In [1]: import numpy as np

In [2]: import numpy.linalg as la

In [3]: np.set_printoptions(precision=2, suppress=True, linewidth=160, floatmode="fixed")

In [4]: J = np.load("mat.npy")

In [5]: J
Out[5]: 
array([[-2, -1, -2],
       [ 2, -2,  3],
       [ 3, -3, 12]])

In [6]: round(float(la.det(2 * J)), 2), round(float(la.det(J)), 2)
Out[6]: (360.0, 45.0)

In [7]: round(la.det(J.T), 2)
Out[7]: np.float64(45.0)

In [8]: la.eigvals(J)
Out[8]: array([10.87+0.00j, -1.43+1.44j, -1.43-1.44j])

In [9]: np.round(la.det(J[::-1]), 2)
Out[9]: np.float64(-45.0)

In [10]: np.einsum("ij,ji->", J, J)
Out[10]: np.int64(118)

In [11]: B = J / np.sqrt((J ** 2).mean(axis=1, keepdims=True))

In [12]: la.matrix_rank(J - J.mean(axis=1, keepdims=True))
Out[12]: np.int64(2)

In [13]: J - J.mean(axis=1, keepdims=True)
Out[13]: 
array([[-0.33,  0.67, -0.33],
       [ 1.00, -3.00,  2.00],
       [-1.00, -7.00,  8.00]])

In [14]: la.norm(B, axis=1)
Out[14]: array([1.73, 1.73, 1.73])

In [15]: la.matrix_rank(B) == la.matrix_rank(J)
Out[15]: np.True_

In [16]: B = J / la.norm(J, axis=1, keepdims=True)

In [17]: cov = B @ B.T

In [18]: cov
Out[18]: 
array([[ 1.00, -0.65, -0.71],
       [-0.65,  1.00,  0.91],
       [-0.71,  0.91,  1.00]])

In [19]: round(float(np.degrees(np.arccos(np.clip(cov[2, 1], -1, 1)))), 2)
Out[19]: 23.84

In [20]: (np.abs(cov) > 0.9).astype(int)
Out[20]: 
array([[1, 0, 0],
       [0, 1, 1],
       [0, 1, 1]])

In [21]: rng = np.random.default_rng(4725)

In [22]: labels = rng.permutation(3)

In [23]: labels
Out[23]: array([0, 2, 1])

In [24]: B = J[labels][:, labels]

In [25]: np.allclose(B, J)
Out[25]: False

In [26]: np.sort(np.abs(la.eigvals(B)))
Out[26]: array([ 2.04,  2.04, 10.87])

In [27]: np.diag(B)
Out[27]: array([-2, 12, -2])

In [28]: arr = np.loadtxt("a.csv", delimiter=",")

In [29]: arr
Out[29]: 
array([[ 4.00,  2.00,  4.00,  2.00],
       [ 2.00,  3.00, -1.00,  1.00],
       [ 4.00, -1.00,  9.00,  1.00],
       [ 2.00,  1.00,  1.00,  3.00]])

In [30]: la.cond(arr) > 100
Out[30]: np.True_

In [31]: [round(float(x), 2) for x in la.svd(arr, compute_uv=False)[:3]]
Out[31]: [11.64, 5.48, 1.88]

In [32]: la.matrix_rank(arr, rtol=0.1)
Out[32]: np.int64(3)

In [33]: X = np.load("arr.npy")

In [34]: X
Out[34]: 
array([[ 1.40,  0.60, -0.20],
       [ 0.50, -1.10,  1.80],
       [-0.40,  1.10, -0.50],
       [-2.50, -9.50, -4.00],
       [-1.60, -1.30,  0.40],
       [ 1.00, -0.20, -1.00],
       [ 1.20, -0.70, -1.30],
       [ 0.10,  0.40,  1.00],
       [-1.00,  1.00,  0.50],
       [ 0.20, -0.30,  1.40],
       [-1.80,  0.80,  0.80],
       [ 1.40,  0.90,  0.00],
       [-1.10, -1.60,  0.40],
       [ 0.10,  0.00, -0.30],
       [-1.50,  0.10,  0.10],
       [ 0.20, -1.20, -0.10],
       [-0.50,  0.40, -0.40],
       [ 1.20, -0.30, -1.20],
       [ 0.20,  1.50, -1.00],
       [-0.10, -0.10, -0.60],
       [-0.60, -2.20,  0.20],
       [-0.60,  0.20,  0.10],
       [-0.60,  0.70,  0.60],
       [-1.10, -1.20,  0.10],
       [-1.30, -1.10, -0.70],
       [ 0.80,  1.20, -0.20]])

In [35]: x = np.array([5, 5, -6])

In [36]: target = X @ x

In [37]: la.lstsq(X, target)[0]
Out[37]: array([ 5.00,  5.00, -6.00])

In [38]: la.solve(X.T @ X, X.T @ target)
Out[38]: array([ 5.00,  5.00, -6.00])

In [39]: target = target + 0.3 * rng.normal(size=26)

In [40]: target
Out[40]: 
array([ 10.88, -13.45,   6.61, -35.95, -17.03,  10.32,  10.21,  -3.77,  -3.36,  -9.09,  -9.66,  11.24, -16.09,   2.33,  -7.47,  -4.71,   1.87,  11.83,  14.00,
         2.48, -15.19,  -3.70,  -3.40, -12.42,  -8.17,  11.08])

In [41]: coef, *_ = la.lstsq(X, target)

In [42]: round(la.norm(target - X @ coef), 2)
Out[42]: np.float64(1.59)

In [43]: [round(float(la.norm(la.solve(X.T @ X + lam * np.eye(3), X.T @ target))), 2) for lam in (0, 1, 10, 100)]
Out[43]: [9.27, 8.93, 6.89, 2.78]
